% python3 -q
>>> import numpy as np
>>> import numpy.linalg as la
>>> np.set_printoptions(precision=2, suppress=True, linewidth=140)
>>> rd = lambda a: np.round(a, 2) + 0
>>> K = np.array([[0, 0, -2, 2], [0, 0, -1, 2], [0, 0, 0, 0], [0, 0, 0, 0]])
>>> K @ K
array([[0, 0, 0, 0],
       [0, 0, 0, 0],
       [0, 0, 0, 0],
       [0, 0, 0, 0]])
>>> [int(la.matrix_rank(la.matrix_power(K, p))) for p in range(1, 5)]
[2, 0, 0, 0]
>>> la.matrix_power(K - np.diag(np.diag(K)), 4)
array([[0, 0, 0, 0],
       [0, 0, 0, 0],
       [0, 0, 0, 0],
       [0, 0, 0, 0]])
>>> la.lstsq(K[:-1].T, K[-1])[2]
np.int32(2)
>>> np.allclose(K[:-1].T @ la.lstsq(K[:-1].T, K[-1])[0], K[-1])
True
>>> left, sigma, Vh = la.svd(K)
>>> np.argmax(sigma[:-1] / (sigma[1:] + 1e-6)) + 1
np.int64(2)
>>> Y = left[:, :2] @ np.diag(sigma[:2]) @ Vh[:2]
>>> la.matrix_rank(K, rtol=0.05)
np.int64(2)
>>> rd(Y)
array([[ 0.,  0., -2.,  2.],
       [ 0.,  0., -1.,  2.],
       [ 0.,  0.,  0.,  0.],
       [ 0.,  0.,  0.,  0.]])
>>> rd(la.norm(K - Y) / la.norm(K))
np.float64(0.0)
>>> m1 = np.array([[14, 0, 7, 21], [14, 0, 7, 21], [12, 0, 6, 18], [0, 0, 0, 0]])
>>> G = m1.T @ m1
>>> la.matrix_rank(G)
np.int64(1)
>>> f = np.array([9, 7])
>>> np.polyval(f, m1[0])
array([133,   7,  70, 196])
>>> np.cross(m1[0, :3], m1[2, :3])
array([0, 0, 0])
>>> np.unique(m1.round(6), axis=0).shape
(3, 4)
>>> np.allclose(m1[:-1].T @ la.lstsq(m1[:-1].T, m1[-1])[0], m1[-1])
True
>>> rd(np.trace(la.pinv(m1) @ m1))
np.float64(1.0)
>>> rd(m1 @ la.pinv(m1) @ m1)
array([[14.,  0.,  7., 21.],
       [14.,  0.,  7., 21.],
       [12.,  0.,  6., 18.],
       [ 0.,  0.,  0.,  0.]])
>>> left, sigma, Vh = la.svd(m1)
>>> V = Vh[:(sigma > 1e-8).sum()]
>>> rng = np.random.default_rng(65118)
>>> x0 = m1[1] + -3 * m1[3] + rng.integers(2) * np.eye(4)[0]
>>> x0
array([15.,  0.,  7., 21.])
>>> np.allclose(V.T @ V @ x0, x0)
False
>>> rd(V.T @ V)
array([[0.29, 0.  , 0.14, 0.43],
       [0.  , 0.  , 0.  , 0.  ],
       [0.14, 0.  , 0.07, 0.21],
       [0.43, 0.  , 0.21, 0.64]])
>>> la.matrix_rank(np.vstack([m1, x0]))
np.int64(2)
>>> E = np.loadtxt("sample2.csv", delimiter=",")
>>> rd(E)
array([[0.5 , 0.05, 0.5 ],
       [0.05, 0.  , 0.05],
       [0.5 , 0.05, 0.5 ]])
>>> rank = la.matrix_rank(E)
>>> rank
np.int64(1)
>>> null = la.svd(E)[2][rank:].T
>>> [int(la.matrix_rank(np.delete(E, i, axis=0))) for i in range(3)]
[1, 1, 1]
>>> rd(E @ null)
array([[0., 0.],
       [0., 0.],
       [0., 0.]])
>>> rd(null @ null.T)
array([[ 0.5 , -0.05, -0.5 ],
       [-0.05,  1.  , -0.05],
       [-0.5 , -0.05,  0.5 ]])
>>> np.allclose(E @ null, 0)
True
>>> [int(la.matrix_rank(E[:i])) for i in range(1, len(E) + 1)]
[1, 1, 1]
>>> la.matrix_rank(E.T @ E), la.matrix_rank(E @ E.T)
(np.int64(1), np.int64(1))
>>> left, sigma, Vh = la.svd(E)
>>> np.argmax(sigma[:-1] / (sigma[1:] + 1e-6)) + 1
np.int64(1)
>>> rd(sigma)
array([1., 0., 0.])
>>> Y = left[:, :1] @ np.diag(sigma[:1]) @ Vh[:1]
>>> rd(la.norm(E - Y, 2)), rd(sigma[1])
(np.float64(0.0), np.float64(0.0))
>>> rd(la.norm(E - Y) / la.norm(E))
np.float64(0.0)
>>> rd(np.abs(E - Y).max())
np.float64(0.0)
>>> la.matrix_rank(Y)
np.int64(1)
>>> la.matrix_rank(E, rtol=0.05)
np.int64(1)
>>> data = np.cumsum(np.array([[2, 3, 3, 3, 3],
...     [2, 0, 2, 1, 3],
...     [2, 1, 3, 2, 1],
...     [1, 0, 3, 2, 3],
...     [1, 3, 2, 0, 2],
...     [2, 2, 0, 3, 1],
...     [1, 1, 0, 3, 0],
...     [3, 1, 2, 2, 3],
...     [0, 1, 1, 0, 3],
...     [2, 0, 3, 1, 1],
...     [2, 0, 1, 0, 2],
...     [2, 0, 2, 3, 0],
...     [3, 3, 2, 2, 3],
...     [2, 3, 3, 0, 3]]), axis=0)
>>> data
array([[ 2,  3,  3,  3,  3],
       [ 4,  3,  5,  4,  6],
       [ 6,  4,  8,  6,  7],
       [ 7,  4, 11,  8, 10],
       [ 8,  7, 13,  8, 12],
       [10,  9, 13, 11, 13],
       [11, 10, 13, 14, 13],
       [14, 11, 15, 16, 16],
       [14, 12, 16, 16, 19],
       [16, 12, 19, 17, 20],
       [18, 12, 20, 17, 22],
       [20, 12, 22, 20, 22],
       [23, 15, 24, 22, 25],
       [25, 18, 27, 22, 28]])
>>> G = np.cov(data, rowvar=False)
>>> G.shape
(5, 5)
>>> rd(np.corrcoef(data.T))
array([[1.  , 0.96, 0.99, 0.98, 0.99],
       [0.96, 1.  , 0.95, 0.97, 0.97],
       [0.99, 0.95, 1.  , 0.96, 0.99],
       [0.98, 0.97, 0.96, 1.  , 0.97],
       [0.99, 0.97, 0.99, 0.97, 1.  ]])
>>> rd(la.eigvalsh(G)[::-1])
array([215.55,   2.05,   1.03,   0.53,   0.41])
>>> np.argwhere(np.triu(np.abs(np.corrcoef(data.T)) > 0.8, 1))
array([[0, 1],
       [0, 2],
       [0, 3],
       [0, 4],
       [1, 2],
       [1, 3],
       [1, 4],
       [2, 3],
       [2, 4],
       [3, 4]])
>>> rd(np.corrcoef(data[:, 3], data[:, 2])[0, 1])
np.float64(0.96)
>>> np.median(data, axis=0)
array([12.5, 10.5, 14. , 15. , 14.5])
